% ipython --no-banner

In [1]: import numpy as np

In [2]: import numpy.linalg as la

In [3]: np.set_printoptions(precision=3, suppress=True, linewidth=200)

In [4]: data = np.load("block10.npy")

In [5]: data
Out[5]: 
array([[ 0, -2,  0],
       [ 0,  0,  2],
       [ 0,  0,  0]])

In [6]: Uu, sv, Vt = la.svd(data)

In [7]: sv
Out[7]: array([2., 2., 0.])

In [8]: np.argmax(sv[:-1] / (sv[1:] + 1e-6)) + 1
Out[8]: np.int64(2)

In [9]: out = Uu[:, :2] @ np.diag(sv[:2]) @ Vt[:2]

In [10]: out
Out[10]: 
array([[ 0., -2.,  0.],
       [ 0.,  0.,  2.],
       [ 0.,  0.,  0.]])

In [11]: round(la.norm(data - out) / la.norm(data), 3)
Out[11]: np.float64(0.0)

In [12]: np.abs(data - out).max()
Out[12]: np.float64(0.0)

In [13]: round(la.det(data[::-1]), 3)
Out[13]: np.float64(0.0)

In [14]: np.kron(np.eye(2, dtype=int), data)
Out[14]: 
array([[ 0, -2,  0,  0,  0,  0],
       [ 0,  0,  2,  0,  0,  0],
       [ 0,  0,  0,  0,  0,  0],
       [ 0,  0,  0,  0, -2,  0],
       [ 0,  0,  0,  0,  0,  2],
       [ 0,  0,  0,  0,  0,  0]])

In [15]: round(la.det(2 * data), 3), round(la.det(data), 3)
Out[15]: (np.float64(0.0), np.float64(0.0))

In [16]: data @ data
Out[16]: 
array([[ 0,  0, -4],
       [ 0,  0,  0],
       [ 0,  0,  0]])

In [17]: np.prod(np.diag(data)), round(la.det(data), 3)
Out[17]: (np.int64(0), np.float64(0.0))

In [18]: la.matrix_power(data - np.diag(np.diag(data)), 3)
Out[18]: 
array([[0, 0, 0],
       [0, 0, 0],
       [0, 0, 0]])

In [19]: la.matrix_rank(data - data[0, 0] * np.eye(3))
Out[19]: np.int64(2)

In [20]: ang = np.radians(44)

In [21]: Rm = np.eye(3)

In [22]: Rm[1, 1] = Rm[0, 0] = np.cos(ang)

In [23]: Rm[1, 0], Rm[0, 1] = -np.sin(ang), np.sin(ang)

In [24]: Rm
Out[24]: 
array([[ 0.719,  0.695,  0.   ],
       [-0.695,  0.719,  0.   ],
       [ 0.   ,  0.   ,  1.   ]])

In [25]: out = data @ Rm.T

In [26]: la.svd(data, compute_uv=False), la.svd(out, compute_uv=False)
Out[26]: (array([2., 2., 0.]), array([2., 2., 0.]))

In [27]: np.allclose(data @ data.T, out @ out.T)
Out[27]: True

In [28]: np.abs(out - data).max(axis=0)
Out[28]: array([1.389, 0.561, 0.   ])
